% ipython --no-banner

In [1]: import numpy as np

In [2]: import numpy.linalg as la

In [3]: np.set_printoptions(precision=3, suppress=True, linewidth=120)

In [4]: def rnd(a):
   ...:     return np.round(a, 3) + 0
   ...: 

In [5]: A = np.loadtxt("case14.csv", delimiter=",")

In [6]: rnd(A)
Out[6]: 
array([[ 0.531, -0.076, -0.468, -0.66 ,  0.679,  0.055,  0.04 ],
       [-0.076, -0.546,  0.24 ,  0.086, -0.17 ,  1.124,  0.195],
       [-0.468,  0.24 , -1.383, -0.619,  1.005,  0.167, -1.235],
       [-0.66 ,  0.086, -0.619, -0.168,  0.601,  0.28 , -0.301],
       [ 0.679, -0.17 ,  1.005,  0.601, -0.991,  0.031, -0.872],
       [ 0.055,  1.124,  0.167,  0.28 ,  0.031, -2.414, -0.208],
       [ 0.04 ,  0.195, -1.235, -0.301, -0.872, -0.208, -1.029]])

In [7]: evals, vecs = la.eigh(A)

In [8]: rnd(evals)
Out[8]: array([-3., -3., -2.,  0.,  0.,  1.,  1.])

In [9]: rnd(la.svd(A, compute_uv=False))
Out[9]: array([3., 3., 2., 1., 1., 0., 0.])

In [10]: rnd(vecs.T @ A @ vecs)
Out[10]: 
array([[-3.,  0.,  0.,  0.,  0.,  0.,  0.],
       [ 0., -3.,  0.,  0.,  0.,  0.,  0.],
       [ 0.,  0., -2.,  0.,  0.,  0.,  0.],
       [ 0.,  0.,  0.,  0.,  0.,  0.,  0.],
       [ 0.,  0.,  0.,  0.,  0.,  0.,  0.],
       [ 0.,  0.,  0.,  0.,  0.,  1.,  0.],
       [ 0.,  0.,  0.,  0.,  0.,  0.,  1.]])

In [11]: rnd(vecs @ np.diag(evals) @ vecs.T)
Out[11]: 
array([[ 0.531, -0.076, -0.468, -0.66 ,  0.679,  0.055,  0.04 ],
       [-0.076, -0.546,  0.24 ,  0.086, -0.17 ,  1.124,  0.195],
       [-0.468,  0.24 , -1.383, -0.619,  1.005,  0.167, -1.235],
       [-0.66 ,  0.086, -0.619, -0.168,  0.601,  0.28 , -0.301],
       [ 0.679, -0.17 ,  1.005,  0.601, -0.991,  0.031, -0.872],
       [ 0.055,  1.124,  0.167,  0.28 ,  0.031, -2.414, -0.208],
       [ 0.04 ,  0.195, -1.235, -0.301, -0.872, -0.208, -1.029]])

In [12]: rank = la.matrix_rank(A)

In [13]: rank
Out[13]: np.int64(5)

In [14]: null = la.svd(A)[2][rank:].T

In [15]: [int(la.matrix_rank(A[:, :j + 1])) for j in range(7)]
Out[15]: [1, 2, 3, 4, 5, 5, 5]

In [16]: [int(la.matrix_rank(np.delete(A, i, axis=0))) for i in range(7)]
Out[16]: [5, 5, 5, 5, 5, 5, 5]

In [17]: data = np.load("data.npy")

In [18]: data
Out[18]: 
array([[  2.,   0.,   0.,   0.,   0.,   0.,   0.,   0.],
       [  0.,   6.,  -8.,   4.,  10., -10.,  10.,   4.],
       [  0.,  -8.,  18.,  -8., -20.,  20., -20.,  -8.],
       [  0.,   4.,  -8.,   6.,  10., -10.,  10.,   4.],
       [  0.,  10., -20.,  10.,  27., -25.,  25.,  10.],
       [  0., -10.,  20., -10., -25.,  27., -25., -10.],
       [  0.,  10., -20.,  10.,  25., -25.,  27.,  10.],
       [  0.,   4.,  -8.,   4.,  10., -10.,  10.,   6.]])

In [19]: evals, vecs = la.eigh(data)

In [20]: x0 = np.array([-4, 5, -2, -2, 4, 4, 4, -3])

In [21]: rnd(x0 @ data @ x0 / (x0 @ x0)), rnd(evals[0]), evals[-1]
Out[21]: (np.float64(9.396), np.float64(2.0), np.float64(105.0))

In [22]: W1 = np.array([[2, 1, 2, 0],
    ...:     [-2, 1, -2, 0],
    ...:     [0, 0, -2, 1],
    ...:     [-1, 1, 1, -1],
    ...:     [-2, -1, -1, 2],
    ...:     [1, -1, 2, 1],
    ...:     [1, 0, -2, 1],
    ...:     [0, -1, 2, -1]])

In [23]: beta = np.array([0, -1, -1, -3])

In [24]: H = np.maximum(data @ W1 + beta, 0)

In [25]: la.matrix_rank(H)
Out[25]: np.int64(4)

In [26]: (H > 0).mean(axis=0)
Out[26]: array([0.375, 0.75 , 0.375, 0.375])

In [27]: (H > 0).astype(int)
Out[27]: 
array([[1, 1, 1, 0],
       [0, 1, 0, 1],
       [1, 0, 1, 0],
       [0, 1, 0, 0],
       [0, 1, 0, 1],
       [1, 0, 1, 0],
       [0, 1, 0, 1],
       [0, 1, 0, 0]])

In [28]: basis = np.array([[-3, -3], [2, -3], [-2, -2], [-3, 0]])

In [29]: H @ basis
Out[29]: 
array([[ -16.,  -21.],
       [   7.,  -15.],
       [-302., -302.],
       [  10.,  -15.],
       [ -19.,  -21.],
       [-402., -402.],
       [  -9.,  -27.],
       [   2.,   -3.]])

In [30]: (H @ basis).round(6).argmax(axis=1)
Out[30]: array([0, 0, 0, 0, 0, 0, 0, 0])

In [31]: W1 @ basis
Out[31]: 
array([[ -8, -13],
       [ 12,   7],
       [  1,   4],
       [  6,  -2],
       [  0,  11],
       [-12,  -4],
       [ -2,   1],
       [ -3,  -1]])

In [32]: U, sig, Vt = la.svd(data)

In [33]: np.argmax(sig[:-1] / (sig[1:] + 1e-6)) + 1
Out[33]: np.int64(1)

In [34]: other = U[:, :1] @ np.diag(sig[:1]) @ Vt[:1]

In [35]: la.matrix_rank(other)
Out[35]: np.int64(1)

In [36]: W0 = np.load("x.npy")

In [37]: rnd(W0)
Out[37]: 
array([[0.5  , 0.25 , 0.   , 0.   , 0.25 , 0.   ],
       [0.   , 0.5  , 0.25 , 0.25 , 0.   , 0.   ],
       [0.333, 0.   , 0.667, 0.   , 0.   , 0.   ],
       [0.   , 0.   , 0.333, 0.333, 0.333, 0.   ],
       [0.333, 0.   , 0.333, 0.   , 0.333, 0.   ],
       [0.   , 0.   , 0.333, 0.   , 0.333, 0.333]])

In [38]: x0 = np.array([0, -2, 2, -2, 2, 1])

In [39]: rhs = W0 @ x0

In [40]: rnd(rhs)
Out[40]: array([ 0.   , -1.   ,  1.333,  0.667,  1.333,  1.667])

In [41]: rnd(la.solve(W0, W0[:, 1]))
Out[41]: array([0., 1., 0., 0., 0., 0.])

In [42]: rnd(np.sort(np.abs(la.eigvals(W0)))[::-1])
Out[42]: array([1.   , 0.53 , 0.53 , 0.333, 0.333, 0.124])

In [43]: W0 @ np.ones(6)
Out[43]: array([1., 1., 1., 1., 1., 1.])

In [44]: rnd(la.matrix_power(W0, 2))
Out[44]: 
array([[0.333, 0.25 , 0.146, 0.062, 0.208, 0.   ],
       [0.083, 0.25 , 0.375, 0.208, 0.083, 0.   ],
       [0.389, 0.083, 0.444, 0.   , 0.083, 0.   ],
       [0.222, 0.   , 0.444, 0.111, 0.222, 0.   ],
       [0.389, 0.083, 0.333, 0.   , 0.194, 0.   ],
       [0.222, 0.   , 0.444, 0.   , 0.222, 0.111]])

In [45]: p = np.eye(6)[2]

In [46]: for _ in range(3):
    ...:     p = p @ W0
    ...:     print(p.round(3))
    ...: 
[0.333 0.    0.667 0.    0.    0.   ]
[0.389 0.083 0.444 0.    0.083 0.   ]
[0.37  0.139 0.345 0.021 0.125 0.   ]

In [47]: E = np.load("run15.npy")

In [48]: E
Out[48]: 
array([[  4,   0,  12,   5,   0,  15],
       [ -4, -12, -20,  -5, -15, -25],
       [-16,  -4,   0, -20,  -5,   0],
       [  8,   0,  24,   3,   0,   9],
       [ -8, -24, -40,  -3,  -9, -15],
       [-32,  -8,   0, -12,  -3,   0]])

In [49]: E @ E
Out[49]: 
array([[-616, -168,  168, -385, -105,  105],
       [1232,  784,  672,  770,  490,  420],
       [-168,  168, -392, -105,  105, -245],
       [-616, -168,  168, -539, -147,  147],
       [1232,  784,  672, 1078,  686,  588],
       [-168,  168, -392, -147,  147, -343]])
